$ python3 -q
>>> import numpy as np
>>> np.set_printoptions(suppress=True, linewidth=100)
>>> K = np.load("case12.npy")
>>> K
array([[-1,  0,  1,  2,  3,  4,  5],
       [ 6,  7,  8,  9, 10, 11, 12],
       [13, 14, 15, 16, 17, 18, 19],
       [20, 21, 22, 23, 24, 25, 26],
       [27, 28, 29, 30, 31, 32, 33]])
>>> U, sigma, Vt = np.linalg.svd(K)
>>> sigma.round(1) + 0
array([111.8,   6.2,   0. ,   0. ,   0. ])
>>> other = U[:, :2] @ np.diag(sigma[:2]) @ Vt[:2]
>>> other.round(1) + 0
array([[-1.,  0.,  1.,  2.,  3.,  4.,  5.],
       [ 6.,  7.,  8.,  9., 10., 11., 12.],
       [13., 14., 15., 16., 17., 18., 19.],
       [20., 21., 22., 23., 24., 25., 26.],
       [27., 28., 29., 30., 31., 32., 33.]])
>>> np.linalg.matrix_rank(K, rtol=0.05)
np.int64(2)
>>> round(float(np.linalg.norm(K - other, 2)), 1), np.round(sigma[2], 1)
(0.0, np.float64(0.0))
>>> U, sigma, Vt = np.linalg.svd(K)
>>> evecs = Vt[:(sigma > 1e-8).sum()]
>>> rng = np.random.default_rng(940)
>>> vec = K[0] + 2 * K[3] + rng.integers(2) * np.eye(7)[3]
>>> vec
array([39., 42., 45., 49., 51., 54., 57.])
>>> round(float(np.linalg.norm(vec - evecs.T @ evecs @ vec)), 1)
0.9
>>> np.allclose(evecs.T @ evecs @ vec, vec)
False
>>> np.round(np.diag(evecs.T @ evecs), 1)
array([0.5, 0.3, 0.2, 0.1, 0.2, 0.3, 0.5])
>>> [round(float(x), 1) for x in np.linalg.svd(K, compute_uv=False)[:3]]
[111.8, 6.2, 0.0]
>>> np.linalg.cond(K) > 100
np.True_
>>> np.unique(K.round(6), axis=0).shape
(5, 7)
>>> np.allclose(K[:-1].T @ np.linalg.lstsq(K[:-1].T, K[-1])[0], K[-1])
True
>>> np.round(np.trace(np.linalg.pinv(K) @ K), 1)
np.float64(2.0)
>>> np.linalg.lstsq(K[:-1].T, K[-1])[2]
np.int32(2)
